$ python3 -q
>>> import numpy as np
>>> import numpy.linalg as la
>>> np.set_printoptions(precision=2, suppress=True, linewidth=120)
>>> def rnd(a):
...     return np.round(a, 2) + 0
... 
>>> F = np.load("w.npy")
>>> F
array([[36, 18, 12],
       [18,  9,  6],
       [12,  6,  4]])
>>> rnd(la.norm(F, 2) / la.norm(F))
np.float64(1.0)
>>> la.cond(F) > 100
np.True_
>>> [round(float(x), 2) for x in la.svd(F, compute_uv=False)[:3]]
[49.0, 0.0, 0.0]
>>> r = la.matrix_rank(F)
>>> r
np.int64(1)
>>> ns = la.svd(F)[2][r:].T
>>> [int(la.matrix_rank(np.delete(F, i, axis=0))) for i in range(3)]
[1, 1, 1]
>>> rnd(ns @ ns.T)
array([[ 0.27, -0.37, -0.24],
       [-0.37,  0.82, -0.12],
       [-0.24, -0.12,  0.92]])
>>> la.matrix_rank(F.T @ F), la.matrix_rank(F @ F.T)
(np.int64(1), np.int64(1))
>>> ev, evecs = la.eigh(F)
>>> vec = np.array([0, 1, 5])
>>> rnd(evecs * np.abs(ev) @ evecs.T)
array([[36., 18., 12.],
       [18.,  9.,  6.],
       [12.,  6.,  4.]])
>>> (np.sign(evecs[:, -1].round(6)) == np.sign(evecs[0, -1].round(6))).astype(int)
array([1, 1, 1])
>>> np.abs(F).sum(axis=1).max(), np.abs(ev).max()
(np.int64(66), np.float64(49.0))
>>> mat = np.load("dump.npy")
>>> mat
array([[-0.38, -0.16, -0.25],
       [-1.92, -0.64, -0.72],
       [ 0.  ,  0.  ,  0.  ]])
>>> la.matrix_rank(mat)
np.int64(2)
>>> mat - mat[0]
array([[ 0.  ,  0.  ,  0.  ],
       [-1.54, -0.48, -0.47],
       [ 0.38,  0.16,  0.25]])
>>> mat.shape
(3, 3)
>>> np.unravel_index(np.abs(mat).argmax(), mat.shape)
(np.int64(1), np.int64(0))
>>> np.diff(mat, axis=0)
array([[-1.54, -0.48, -0.47],
       [ 1.92,  0.64,  0.72]])
>>> rnd(mat.mean(axis=0))
array([-0.77, -0.27, -0.32])
>>> np.count_nonzero(mat)
np.int64(6)
>>> la.lstsq(mat[:-1].T, mat[-1])[2]
np.int32(2)
>>> np.allclose(mat[:-1].T @ la.lstsq(mat[:-1].T, mat[-1])[0], mat[-1])
True
>>> K = np.loadtxt("arr.csv", delimiter=",")
>>> K
array([[ 0.,  0.,  0.],
       [ 0.,  0.,  0.],
       [ 0.,  0.,  0.],
       [-6.,  9.,  1.],
       [-1., -1., -6.],
       [-7.,  8., -5.],
       [-8., -2., -6.],
       [-6.,  9.,  1.],
       [ 0.,  0.,  0.],
       [ 0.,  0.,  0.],
       [ 0.,  0.,  0.],
       [-1., -1., -6.]])
>>> dist = la.norm(K[:, None] - K[None], axis=-1)
>>> dist.shape
(12, 12)
>>> dist.mean(axis=1).argmax()
np.int64(5)
>>> la.matrix_rank(dist ** 2)
np.int64(5)
>>> ev, evecs = la.eigvalsh(F)
Traceback (most recent call last):
  File "<python-input-37>", line 1, in <module>
    ev, evecs = la.eigvalsh(F)
    ^^^^^^^^^
ValueError: too many values to unpack (expected 2)
>>> ev, evecs = la.eigh(F)
>>> rnd(evecs.T @ F @ evecs)
array([[ 0.,  0.,  0.],
       [ 0.,  0.,  0.],
       [ 0.,  0., 49.]])
>>> rnd(ev)
array([ 0.,  0., 49.])
>>> rnd(la.svd(F, compute_uv=False))
array([49.,  0.,  0.])
>>> rnd(np.abs(evecs[:, -1]))
array([0.86, 0.43, 0.29])
>>> z = K[:, 0] > np.median(K[:, 0])
>>> r0 = K[z].mean(axis=0) - K[~z].mean(axis=0)
>>> rnd(r0)
array([ 4.83, -3.67,  3.5 ])
>>> z.astype(int)
array([1, 1, 1, 0, 0, 0, 0, 0, 1, 1, 1, 0])
>>> np.argsort(-np.abs(r0).round(6), kind="stable")
array([0, 1, 2])
>>> rnd((((K - K.mean(axis=0)) @ r0 > 0) == z).mean())
np.float64(0.83)
>>> ((K - K.mean(axis=0)) @ r0 > 0).astype(int)
array([1, 1, 1, 0, 1, 0, 0, 0, 1, 1, 1, 1])
>>> cen = K - K.mean(axis=0)
>>> evecs = la.svd(cen)[2][:2]
>>> M2 = cen - cen @ evecs.T @ evecs
>>> rnd((cen @ evecs.T).std(axis=0))
array([4.62, 3.28])
>>> la.norm(M2, axis=1).round(6).argmax()
np.int64(6)
>>> rnd(np.cov(cen @ evecs.T, rowvar=False))
array([[23.27,  0.  ],
       [ 0.  , 11.72]])
>>> A = np.load("case15.npy")
>>> A
array([[-0.37, -0.15, -0.91],
       [ 0.08,  0.16,  0.2 ],
       [ 0.06,  0.06,  0.2 ],
       [-0.35, -0.96,  0.1 ],
       [-0.22,  0.79, -0.95],
       [-0.38, -0.08, -0.92],
       [ 0.49,  0.65,  0.92],
       [ 0.35, -0.12,  0.92],
       [-0.17, -0.24, -0.46],
       [-0.03,  0.6 , -0.6 ],
       [-0.02, -0.68,  0.54],
       [-0.38,  0.16, -0.95],
       [ 0.1 ,  0.02,  0.38],
       [-0.1 , -0.84,  0.54],
       [-0.02,  0.14, -0.2 ],
       [ 0.31,  0.81,  0.38],
       [-0.3 , -0.23, -0.8 ],
       [-0.16,  0.38, -0.76],
       [-0.4 , -0.4 , -0.89],
       [ 0.26,  0.96, -0.46],
       [ 0.09, -0.15,  0.46],
       [ 0.14,  0.43,  0.2 ],
       [-0.1 , -0.9 ,  0.66],
       [-0.05, -0.13, -0.1 ],
       [ 0.29, -0.18,  0.89]])
>>> vec = np.array([1, 9, 0])
>>> a = np.maximum(A @ vec, 0)
>>> np.flatnonzero(a > 1e-9)
array([ 1,  2,  4,  6,  9, 11, 12, 14, 15, 17, 19, 21])
>>> vec = np.array([1, 2, 1])
>>> target = A @ vec
>>> rnd(la.pinv(A) @ A)
array([[1., 0., 0.],
       [0., 1., 0.],
       [0., 0., 1.]])
>>> rnd(la.lstsq(A, target)[0])
array([1., 2., 1.])
>>> rng = np.random.default_rng(74232)
>>> target = target + 0.1 * rng.normal(size=25)
>>> rnd(target)
array([-1.59,  0.45,  0.36, -2.15,  0.45, -1.66,  2.79,  1.01, -0.89,  0.56, -0.79, -1.02,  0.55, -1.32,  0.06,  2.45,
       -1.65, -0.29, -2.28,  1.83,  0.12,  1.11, -1.2 , -0.35,  0.72])
>>> coef, *_ = la.lstsq(A, target)
>>> [round(float(la.norm(la.solve(A.T @ A + lam * np.eye(3), A.T @ target))), 2) for lam in (0, 1, 10, 100)]
[2.52, 2.19, 1.04, 0.17]
>>> rnd(la.norm(target - A @ coef))
np.float64(0.49)
>>> rnd(coef)
array([1.21, 1.98, 0.96])
>>> hat = A @ la.solve(A.T @ A, A.T)
>>> np.allclose(hat @ hat, hat)
True
>>> rnd(np.diag(hat))
array([0.1 , 0.03, 0.02, 0.24, 0.34, 0.1 , 0.2 , 0.13, 0.09, 0.07, 0.08, 0.19, 0.03, 0.13, 0.01, 0.2 , 0.12, 0.07,
       0.14, 0.33, 0.03, 0.08, 0.17, 0.01, 0.09])
>>> Z = A[[19, 1]].astype(float)
>>> for _ in range(7):
...     z = la.norm(A[:, None] - Z, axis=-1).argmin(axis=1)
...     Z = np.array([A[z == j].mean(axis=0) for j in range(2)])
... 
>>> z
array([0, 1, 1, 1, 0, 0, 1, 1, 0, 0, 1, 0, 1, 1, 0, 1, 0, 0, 0, 0, 1, 1, 1, 1, 1])
>>> rnd(Z[1] - Z[0])
array([ 0.29, -0.31,  1.17])
>>> O, evecs = la.qr(A[:, :1])[0], la.qr(A[:, 1:])[0]
>>> sv = la.svd(O.T @ evecs, compute_uv=False)
>>> rnd(np.degrees(np.arccos(sv.clip(0, 1))))
array([13.31])
>>> M2 = np.array([[-8, 5], [-2, -8]])
>>> M2[-1] = M2[0]
>>> m1 = M2 + 0.05 * np.eye(2)
>>> m1
array([[-7.95,  5.  ],
       [-8.  ,  5.05]])
>>> M2 = m1 + rng.integers(-2, 3, (2, 1)) @ rng.integers(-2, 3, (1, 2))
>>> M2
array([[-11.95,   3.  ],
       [-10.  ,   4.05]])
>>> rnd(la.svd(M2 - m1, compute_uv=False))
array([5., 0.])
>>> la.matrix_rank(M2 - m1, tol=1e-8)
np.int64(1)
>>> rnd(M2 - m1)
array([[-4., -2.],
       [-2., -1.]])
>>> M = np.load("out5.npy")
>>> M
array([[2., 0.],
       [0., 4.]])
>>> # equal to its transpose
>>> M2 = la.inv(M)
>>> M2
array([[0.5 , 0.  ],
       [0.  , 0.25]])
